$ python3 -q
>>> import numpy as np
>>> from numpy import linalg as LA
>>> np.set_printoptions(precision=2, suppress=True, linewidth=120)
>>> rnd = lambda a: np.round(a, 2) + 0
>>> mat = np.load("run1.npy")
>>> mat
array([[ 79.2 ,  80.85,  59.75, 100.48],
       [ 80.09,  79.08,  60.83, 100.23],
       [ 80.13,  80.9 ,  62.22,  98.6 ],
       [ 79.63,  80.08,  59.14,  99.14],
       [ 80.39,  79.92,  60.75,  99.5 ],
       [ 80.25,  78.74,  59.18,  98.16],
       [ 80.38,  79.58,  58.62,  99.49],
       [ 81.38,  78.79,  58.87, 100.35],
       [ 80.49,  80.72,  60.61, 100.49],
       [ 79.29,  79.2 ,  60.39,  98.78],
       [ 81.04,  79.98,  58.33,  99.98],
       [ 78.51,  78.99,  60.37, 101.54],
       [ 79.14,  79.45,  59.05, 100.23],
       [ 78.8 ,  81.28,  59.5 , 100.62],
       [ 81.34,  79.46,  60.35, 102.55],
       [ 80.81,  80.78,  61.05, 100.04],
       [ 79.39,  80.12,  59.99,  99.75],
       [ 78.98,  82.23,  59.47,  99.87],
       [ 79.18,  80.4 ,  60.53, 101.99],
       [ 80.04,  80.63,  59.09,  99.47],
       [ 79.94,  78.86,  60.22, 102.73],
       [ 81.13,  82.33,  59.59, 101.99],
       [ 78.32,  78.79,  58.37, 100.11],
       [ 80.22,  79.94,  60.94, 100.5 ],
       [ 79.96,  79.86,  60.95, 101.55],
       [ 80.49,  80.85,  60.75,  99.18],
       [ 80.25,  80.52,  59.52, 100.3 ],
       [ 80.4 ,  79.7 ,  59.18, 101.26],
       [ 79.98,  80.16,  59.82,  99.3 ],
       [ 78.91,  79.95,  57.25, 100.76],
       [ 81.56,  78.49,  60.11,  98.43],
       [ 80.31,  81.36,  59.53,  99.82],
       [ 80.85,  80.93,  60.63,  99.41],
       [ 81.69,  81.03,  59.89,  99.65],
       [ 78.66,  80.23,  60.79, 100.5 ],
       [ 79.24,  80.4 ,  60.53,  99.44],
       [ 79.53,  78.4 ,  60.05, 101.22],
       [ 79.6 ,  79.1 ,  59.39, 100.54],
       [ 80.11,  79.76,  60.64, 100.81],
       [ 78.79,  80.55,  60.27,  97.82],
       [ 81.8 ,  80.46,  60.26, 100.38],
       [ 79.41,  83.16,  60.1 , 100.15],
       [ 80.46,  81.68,  61.15, 100.62],
       [ 81.73,  79.08,  59.55,  99.9 ],
       [ 81.58,  79.46,  59.92,  98.5 ],
       [ 78.81,  81.17,  59.61,  98.82]])
>>> rng = np.random.default_rng(35390)
>>> A2 = mat + rng.integers(-2, 3, (46, 1)) @ rng.integers(-2, 3, (1, 4))
>>> A2
array([[ 79.2 ,  80.85,  59.75, 100.48],
       [ 80.09,  83.08,  60.83, 104.23],
       [ 80.13,  82.9 ,  62.22, 100.6 ],
       [ 79.63,  78.08,  59.14,  97.14],
       [ 80.39,  77.92,  60.75,  97.5 ],
       [ 80.25,  82.74,  59.18, 102.16],
       [ 80.38,  81.58,  58.62, 101.49],
       [ 81.38,  74.79,  58.87,  96.35],
       [ 80.49,  82.72,  60.61, 102.49],
       [ 79.29,  75.2 ,  60.39,  94.78],
       [ 81.04,  75.98,  58.33,  95.98],
       [ 78.51,  78.99,  60.37, 101.54],
       [ 79.14,  81.45,  59.05, 102.23],
       [ 78.8 ,  79.28,  59.5 ,  98.62],
       [ 81.34,  77.46,  60.35, 100.55],
       [ 80.81,  82.78,  61.05, 102.04],
       [ 79.39,  84.12,  59.99, 103.75],
       [ 78.98,  84.23,  59.47, 101.87],
       [ 79.18,  84.4 ,  60.53, 105.99],
       [ 80.04,  78.63,  59.09,  97.47],
       [ 79.94,  78.86,  60.22, 102.73],
       [ 81.13,  86.33,  59.59, 105.99],
       [ 78.32,  76.79,  58.37,  98.11],
       [ 80.22,  75.94,  60.94,  96.5 ],
       [ 79.96,  81.86,  60.95, 103.55],
       [ 80.49,  84.85,  60.75, 103.18],
       [ 80.25,  84.52,  59.52, 104.3 ],
       [ 80.4 ,  77.7 ,  59.18,  99.26],
       [ 79.98,  78.16,  59.82,  97.3 ],
       [ 78.91,  81.95,  57.25, 102.76],
       [ 81.56,  74.49,  60.11,  94.43],
       [ 80.31,  81.36,  59.53,  99.82],
       [ 80.85,  78.93,  60.63,  97.41],
       [ 81.69,  81.03,  59.89,  99.65],
       [ 78.66,  84.23,  60.79, 104.5 ],
       [ 79.24,  76.4 ,  60.53,  95.44],
       [ 79.53,  78.4 ,  60.05, 101.22],
       [ 79.6 ,  83.1 ,  59.39, 104.54],
       [ 80.11,  79.76,  60.64, 100.81],
       [ 78.79,  78.55,  60.27,  95.82],
       [ 81.8 ,  84.46,  60.26, 104.38],
       [ 79.41,  81.16,  60.1 ,  98.15],
       [ 80.46,  77.68,  61.15,  96.62],
       [ 81.73,  83.08,  59.55, 103.9 ],
       [ 81.58,  83.46,  59.92, 102.5 ],
       [ 78.81,  81.17,  59.61,  98.82]])
>>> LA.matrix_rank(A2 - mat, tol=1e-8)
np.int64(1)
